% python3 -q
>>> import numpy as np
>>> import numpy.linalg as la
>>> np.set_printoptions(suppress=True, linewidth=120)
>>> def tidy(a):
...     return np.round(a, 2) + 0
... 
>>> feats = np.load("case15.npy")
>>> feats
array([[ 0,  8,  9, -3,  0, -4,  5, -4,  7, -6],
       [ 0,  0, -1,  5, -7, -5, -3,  0, -7,  6],
       [ 0,  0,  0,  7, -3, -4,  9, -7, -9, -1],
       [ 0,  0,  0,  0,  6, -2,  8,  6,  0, -1],
       [ 0,  0,  0,  0,  0, -7, -5,  5, -9,  7],
       [ 0,  0,  0,  0,  0,  0,  6, -1,  9, -9],
       [ 0,  0,  0,  0,  0,  0,  0, -3,  2,  1],
       [ 0,  0,  0,  0,  0,  0,  0,  0,  5,  1],
       [ 0,  0,  0,  0,  0,  0,  0,  0,  0, -3],
       [ 0,  0,  0,  0,  0,  0,  0,  0,  0,  0]])
>>> # triangular: eigenvalues sit on the diagonal
>>> tidy(la.det(feats))
np.float64(0.0)
>>> np.trace(feats)
np.int64(0)
>>> tidy(np.sort(np.abs(la.eigvals(feats))))
array([0., 0., 0., 0., 0., 0., 0., 0., 0., 0.])
>>> np.allclose(feats @ feats.T, feats.T @ feats)
False
>>> tidy(np.abs(la.eigvals(feats)).max())
np.float64(0.0)
>>> la.matrix_power(feats, 4)
array([[    0,     0,     0,     0,  -336, -4382,  -460,  -170,  1753,  1075],
       [    0,     0,     0,     0,     0,   294, -1092,  -104, -1641,   942],
       [    0,     0,     0,     0,     0,     0, -1764,   798, -2672,  3143],
       [    0,     0,     0,     0,     0,     0,     0,   756,   336,  1182],
       [    0,     0,     0,     0,     0,     0,     0,     0,   630,    48],
       [    0,     0,     0,     0,     0,     0,     0,     0,     0,   270],
       [    0,     0,     0,     0,     0,     0,     0,     0,     0,     0],
       [    0,     0,     0,     0,     0,     0,     0,     0,     0,     0],
       [    0,     0,     0,     0,     0,     0,     0,     0,     0,     0],
       [    0,     0,     0,     0,     0,     0,     0,     0,     0,     0]])
>>> rng = np.random.default_rng(590350)
>>> A2 = feats + rng.integers(-2, 3, (10, 9)) @ rng.integers(-2, 3, (9, 10))
>>> A2
array([[  1,   8,  23,  -2,   5,   1,   9,  -8,   5,  -9],
       [ -4,  -3,  -3,  -3, -17,   0,   2,  -5, -14,  12],
       [  1,  11,   3,   8,   8,  -2,  11,  -6,  -5,  -8],
       [ 11,  -6,  -2,   2,   6,  -3,  13,   8,  -2,  -3],
       [ -7,   0,   7,  -1,  -5,   2,   3,   0,  -3,  11],
       [ -3,   8,  -4,   2,   5,   2,   6,   1,  17, -13],
       [  8,   9, -10,   4,   9, -16, -15,   3,   4,  -4],
       [  8,  13,  -5,  -3,  15,  -5,  -3,   3,   3,  -9],
       [  1,  -1,   2,  -3,   6,   3,   1,   2,  -8, -11],
       [ -4,   2,   3,   2,   2,   3,   1,   1,   3,  -2]])
>>> tidy(la.svd(A2 - feats, compute_uv=False))
array([43.98, 27.33, 20.31, 14.65, 11.37,  8.15,  1.44,  1.4 ,  0.88,  0.  ])
>>> tidy(np.abs(la.eigvals(A2)).max())
np.float64(25.44)
>>> np.trace(A2)
np.int64(-22)
>>> la.matrix_power(A2, 2)
array([[ -19,  211,   36,  178,   -6, -143,  158, -197, -271,  -50],
       [   5,  -47, -192,   93,  -43,  -36, -182,   16,  235,   13],
       [  65,  -46,  -67,   54, -197, -202,   20,  -22, -196,  270],
       [ 200,  265,  132,    0,  327, -248, -133,   23,  159, -152],
       [  -5,   95, -184,  120,   81,  -48,  -39,   22,   50,  -72],
       [  67,  -64, -152, -103,  -41,  -76,  -91,   68, -240,  -16],
       [ -85, -333,  377, -245, -368,  227,  179,  -65, -438,  408],
       [-133,  -61,  255, -174, -321,   62,   49, -131, -295,  333],
       [ -17,   96,   -1,   11,  -26,  -59,  -14,  -54,   89,   87],
       [  17,   22, -106,   22,   25,  -24,   34,   33,  -45,  -29]])
>>> np.allclose(A2, A2.T)
False
>>> tidy(np.sort(np.abs(la.eigvals(A2))))
array([ 5.  ,  5.  ,  9.35,  9.35, 15.99, 16.63, 16.63, 18.06, 18.06, 25.44])
>>> (A2 - A2.T) / 2
array([[  0. ,   6. ,  11. ,  -6.5,   6. ,   2. ,   0.5,  -8. ,   2. ,  -2.5],
       [ -6. ,   0. ,  -7. ,   1.5,  -8.5,  -4. ,  -3.5,  -9. ,  -6.5,   5. ],
       [-11. ,   7. ,   0. ,   5. ,   0.5,   1. ,  10.5,  -0.5,  -3.5,  -5.5],
       [  6.5,  -1.5,  -5. ,   0. ,   3.5,  -2.5,   4.5,   5.5,   0.5,  -2.5],
       [ -6. ,   8.5,  -0.5,  -3.5,   0. ,  -1.5,  -3. ,  -7.5,  -4.5,   4.5],
       [ -2. ,   4. ,  -1. ,   2.5,   1.5,   0. ,  11. ,   3. ,   7. ,  -8. ],
       [ -0.5,   3.5, -10.5,  -4.5,   3. , -11. ,   0. ,   3. ,   1.5,  -2.5],
       [  8. ,   9. ,   0.5,  -5.5,   7.5,  -3. ,  -3. ,   0. ,   0.5,  -5. ],
       [ -2. ,   6.5,   3.5,  -0.5,   4.5,  -7. ,  -1.5,  -0.5,   0. ,  -7. ],
       [  2.5,  -5. ,   5.5,   2.5,  -4.5,   8. ,   2.5,   5. ,   7. ,   0. ]])
>>> (A2 + A2.T) / 2
array([[  1. ,   2. ,  12. ,   4.5,  -1. ,  -1. ,   8.5,   0. ,   3. ,  -6.5],
       [  2. ,  -3. ,   4. ,  -4.5,  -8.5,   4. ,   5.5,   4. ,  -7.5,   7. ],
       [ 12. ,   4. ,   3. ,   3. ,   7.5,  -3. ,   0.5,  -5.5,  -1.5,  -2.5],
       [  4.5,  -4.5,   3. ,   2. ,   2.5,  -0.5,   8.5,   2.5,  -2.5,  -0.5],
       [ -1. ,  -8.5,   7.5,   2.5,  -5. ,   3.5,   6. ,   7.5,   1.5,   6.5],
       [ -1. ,   4. ,  -3. ,  -0.5,   3.5,   2. ,  -5. ,  -2. ,  10. ,  -5. ],
       [  8.5,   5.5,   0.5,   8.5,   6. ,  -5. , -15. ,   0. ,   2.5,  -1.5],
       [  0. ,   4. ,  -5.5,   2.5,   7.5,  -2. ,   0. ,   3. ,   2.5,  -4. ],
       [  3. ,  -7.5,  -1.5,  -2.5,   1.5,  10. ,   2.5,   2.5,  -8. ,  -4. ],
       [ -6.5,   7. ,  -2.5,  -0.5,   6.5,  -5. ,  -1.5,  -4. ,  -4. ,  -2. ]])
>>> W0 = np.load("mat.npy")
>>> tidy(W0)
array([[ 1.  ,  0.02,  0.  ,  0.  ,  0.01,  0.04, -0.03,  0.04, -0.04, -0.03,  0.04],
       [ 0.02,  0.9 ,  0.02,  0.02, -0.06, -0.18,  0.14, -0.22,  0.18,  0.14, -0.18],
       [ 0.  ,  0.02,  1.  ,  0.  ,  0.01,  0.04, -0.03,  0.04, -0.04, -0.03,  0.04],
       [ 0.  ,  0.02,  0.  ,  1.  ,  0.01,  0.04, -0.03,  0.04, -0.04, -0.03,  0.04],
       [ 0.01, -0.06,  0.01,  0.01,  0.96, -0.11,  0.08, -0.13,  0.11,  0.08, -0.11],
       [ 0.04, -0.18,  0.04,  0.04, -0.11,  0.68,  0.25, -0.4 ,  0.32,  0.25, -0.32],
       [-0.03,  0.14, -0.03, -0.03,  0.08,  0.25,  0.8 ,  0.31, -0.25, -0.2 ,  0.25],
       [ 0.04, -0.22,  0.04,  0.04, -0.13, -0.4 ,  0.31,  0.52,  0.4 ,  0.31, -0.4 ],
       [-0.04,  0.18, -0.04, -0.04,  0.11,  0.32, -0.25,  0.4 ,  0.68, -0.25,  0.32],
       [-0.03,  0.14, -0.03, -0.03,  0.08,  0.25, -0.2 ,  0.31, -0.25,  0.8 ,  0.25],
       [ 0.04, -0.18,  0.04,  0.04, -0.11, -0.32,  0.25, -0.4 ,  0.32,  0.25,  0.68]])
>>> w, evecs = la.eigh(W0)
>>> x = np.array([1, -1, 2, 1, 2, -1, 1, -1, 1, -2, 2])
>>> tidy(evecs * np.maximum(w, 0) @ evecs.T)
array([[ 1.  ,  0.01,  0.  ,  0.  ,  0.01,  0.02, -0.01,  0.02, -0.02, -0.01,  0.02],
       [ 0.01,  0.95,  0.01,  0.01, -0.03, -0.09,  0.07, -0.11,  0.09,  0.07, -0.09],
       [ 0.  ,  0.01,  1.  ,  0.  ,  0.01,  0.02, -0.01,  0.02, -0.02, -0.01,  0.02],
       [ 0.  ,  0.01,  0.  ,  1.  ,  0.01,  0.02, -0.01,  0.02, -0.02, -0.01,  0.02],
       [ 0.01, -0.03,  0.01,  0.01,  0.98, -0.05,  0.04, -0.07,  0.05,  0.04, -0.05],
       [ 0.02, -0.09,  0.02,  0.02, -0.05,  0.84,  0.13, -0.2 ,  0.16,  0.13, -0.16],
       [-0.01,  0.07, -0.01, -0.01,  0.04,  0.13,  0.9 ,  0.15, -0.13, -0.1 ,  0.13],
       [ 0.02, -0.11,  0.02,  0.02, -0.07, -0.2 ,  0.15,  0.76,  0.2 ,  0.15, -0.2 ],
       [-0.02,  0.09, -0.02, -0.02,  0.05,  0.16, -0.13,  0.2 ,  0.84, -0.13,  0.16],
       [-0.01,  0.07, -0.01, -0.01,  0.04,  0.13, -0.1 ,  0.15, -0.13,  0.9 ,  0.13],
       [ 0.02, -0.09,  0.02,  0.02, -0.05, -0.16,  0.13, -0.2 ,  0.16,  0.13,  0.84]])
>>> tidy(x @ W0 @ x)
np.float64(22.8)
>>> tidy(evecs * np.abs(w) @ evecs.T)
array([[1., 0., 0., 0., 0., 0., 0., 0., 0., 0., 0.],
       [0., 1., 0., 0., 0., 0., 0., 0., 0., 0., 0.],
       [0., 0., 1., 0., 0., 0., 0., 0., 0., 0., 0.],
       [0., 0., 0., 1., 0., 0., 0., 0., 0., 0., 0.],
       [0., 0., 0., 0., 1., 0., 0., 0., 0., 0., 0.],
       [0., 0., 0., 0., 0., 1., 0., 0., 0., 0., 0.],
       [0., 0., 0., 0., 0., 0., 1., 0., 0., 0., 0.],
       [0., 0., 0., 0., 0., 0., 0., 1., 0., 0., 0.],
       [0., 0., 0., 0., 0., 0., 0., 0., 1., 0., 0.],
       [0., 0., 0., 0., 0., 0., 0., 0., 0., 1., 0.],
       [0., 0., 0., 0., 0., 0., 0., 0., 0., 0., 1.]])
>>> tidy(np.abs(W0).sum(axis=1).max()), tidy(np.abs(w).max())
(np.float64(2.81), np.float64(1.0))
